$ python -q
>>> import numpy as np
>>> from numpy import linalg as LA
>>> np.set_printoptions(suppress=True, linewidth=100)
>>> rd = lambda a: np.round(a, 1) + 0
>>> M = np.load("run10.npy")
>>> M
array([[-7, -1, -1,  0],
       [-2,  7, -1,  1],
       [ 0,  3,  0, -1],
       [-2,  0, -2, -4]])
>>> out = M / LA.norm(M, axis=1, keepdims=True)
>>> gram = out @ out.T
>>> rd(LA.norm(out, axis=1))
array([1., 1., 1., 1.])
>>> rd(np.degrees(np.arccos(np.clip(gram[1, 2], -1, 1))))
np.float64(31.5)
>>> O, vecs = LA.qr(M[:, :1])[0], LA.qr(M[:, 1:])[0]
>>> s = LA.svd(O.T @ vecs, compute_uv=False)
>>> rd(np.degrees(np.arccos(s.clip(0, 1))))
array([29.5])
>>> rd(LA.norm(O @ O.T - vecs @ vecs.T, 2))
np.float64(1.0)
>>> A = np.loadtxt("block14.csv", delimiter=",")
>>> A
array([[-2., -2., -2.],
       [-2., -4., -4.],
       [-2., -4., -6.]])
>>> # symmetric
>>> vec = np.array([-3, -2, -2])
>>> rhs = A @ vec
>>> c, lr = np.zeros(3), 1 / LA.norm(A, 2) ** 2
>>> for i in range(250):
...     c -= lr * A.T @ (A @ c - rhs)
...     if i % 50 == 0: print(i, round(LA.norm(A @ c - rhs), 1))
... 
0 2.2
50 1.1
100 0.6
150 0.4
200 0.3
>>> rd(c)
array([-2.8, -2.3, -1.9])
>>> data = np.loadtxt("test17.csv", delimiter=",")
>>> data
array([[0., 0., 1., 0.],
       [1., 0., 0., 0.],
       [0., 0., 0., 1.],
       [0., 1., 0., 0.]])
>>> # rows sum to 1
>>> rd(LA.det(data))
np.float64(-1.0)
>>> rd(np.sort(np.abs(LA.eigvals(data))))
array([1., 1., 1., 1.])
>>> rd(np.abs(LA.eigvals(data)).max())
np.float64(1.0)
>>> np.trace(data)
np.float64(0.0)
>>> np.allclose(data, data.T)
False
>>> blk = np.stack([data, 4 * data, data[::-1]])
>>> rd(LA.norm(blk, axis=(1, 2)))
array([2., 8., 2.])
>>> (blk @ data.T).shape
(3, 4, 4)
>>> [round(float(LA.det(A[:i, :i])), 2) + 0 for i in range(1, 4)]
[-2.0, 4.0, -8.0]
>>> rd(LA.eigvalsh(A).min())
np.float64(-10.1)
>>> mat = np.minimum.outer(np.arange(1, 5), np.arange(1, 5)) * -2
>>> mat
array([[-2, -2, -2, -2],
       [-2, -4, -4, -4],
       [-2, -4, -6, -6],
       [-2, -4, -6, -8]])
>>> rd(LA.norm(mat, axis=1))
array([ 4. ,  7.2,  9.6, 11. ])
>>> rd(LA.norm(mat, 2))
np.float64(16.6)
>>> mat[2] @ mat[1]
np.int64(68)
>>> rd(LA.norm(mat, "nuc"))
np.float64(20.0)
>>> P = np.triu(np.array([[2, -1, 3, -1], [-3, 2, 2, -1], [1, 3, 1, -1], [0, 3, -3, -1]]), 1) + np.eye(4)
>>> out = P @ mat @ LA.inv(P)
>>> P @ mat - mat @ P
array([[ -2.,  -6.,   2., -12.],
       [ -2.,  -6.,   8., -14.],
       [  2.,   2.,  20.,  -4.],
       [  0.,  -2.,  14., -12.]])
>>> np.trace(out), np.trace(mat)
(np.float64(-20.0), np.int64(-20))
>>> rd(np.poly(out))
array([ 1., 20., 60., 56., 16.])
>>> rd(LA.det(out))
np.float64(16.0)
>>> F = np.load("a.npy")
>>> F
array([[ 1,  2,  2],
       [ 1,  2,  3],
       [ 4,  2,  3],
       [ 7,  4,  6],
       [ 8,  7,  6],
       [11,  7,  8],
       [14, 10, 11],
       [14, 12, 13],
       [16, 14, 16],
       [17, 17, 17],
       [19, 18, 19]])
>>> dist = LA.norm(F[:, None] - F[None], axis=-1)
>>> rd(dist[:5, :5])
array([[0. , 1. , 3.2, 7.5, 9.5],
       [1. , 0. , 3. , 7. , 9.1],
       [3.2, 3. , 0. , 4.7, 7.1],
       [7.5, 7. , 4.7, 0. , 3.2],
       [9.5, 9.1, 7.1, 3.2, 0. ]])
>>> (dist + 1e9 * np.eye(11)).round(6).argmin(axis=1)
array([ 1,  0,  1,  4,  3,  4,  7,  6,  9, 10,  9])
>>> E = np.load("dump.npy")
>>> E
array([[0., 1., 1.],
       [1., 0., 1.],
       [1., 1., 0.]])
>>> # symmetric, so the eigenvalues are real
>>> out = np.array([[1, 5, 3], [2, -4, -2]])
>>> cent = np.kron(out, E)
>>> LA.matrix_rank(cent)
np.int64(6)
>>> cent.shape
(6, 9)
>>> rd(LA.norm(cent, 2)), rd(LA.norm(out, 2) * LA.norm(E, 2))
(np.float64(14.7), np.float64(14.7))
>>> f = np.array([-2, -2, 0])
>>> out = E + np.outer(f, np.eye(3)[0])
>>> LA.matrix_rank(LA.inv(out) - LA.inv(E), tol=1e-8)
np.int64(1)
>>> def softmax(z):
...     e = np.exp(z - z.max(axis=-1, keepdims=True))
...     return e / e.sum(axis=-1, keepdims=True)
... 
>>> rd(softmax(E[0] + 5))
array([0.2, 0.4, 0.4])
>>> softmax(E).sum(axis=1)
array([1., 1., 1.])
>>> S = E @ E.T / np.sqrt(3)
>>> rd(softmax(S))
array([[0.5, 0.3, 0.3],
       [0.3, 0.5, 0.3],
       [0.3, 0.3, 0.5]])
>>> rd(softmax(S + np.triu(np.full(S.shape, -np.inf), 1)))
array([[1. , 0. , 0. ],
       [0.4, 0.6, 0. ],
       [0.3, 0.3, 0.5]])
>>> softmax(S).round(6).argmax(axis=1)
array([0, 1, 2])
>>> W0 = np.array([[0, 0, -1, 0], [0, 0, 0, -1], [-1, 0, 0, 0], [0, -1, 0, 0]])
>>> O = W0.astype(float).copy()
>>> for j in range(4):
...     O[:, j] -= O[:, :j] @ (O[:, :j].T @ O[:, j])
...     O[:, j] /= LA.norm(O[:, j])
... 
>>> O
array([[ 0.,  0., -1.,  0.],
       [ 0.,  0.,  0., -1.],
       [-1.,  0.,  0.,  0.],
       [ 0., -1.,  0.,  0.]])
>>> W0 @ (-1.0) ** np.arange(4)
array([-1.,  1., -1.,  1.])
>>> W0 @ np.ones(4)
array([-1., -1., -1., -1.])
>>> np.sort(np.abs(np.fft.fft(W0[0]))), rd(np.sort(LA.svd(W0, compute_uv=False)))
(array([1., 1., 1., 1.]), array([1., 1., 1., 1.]))
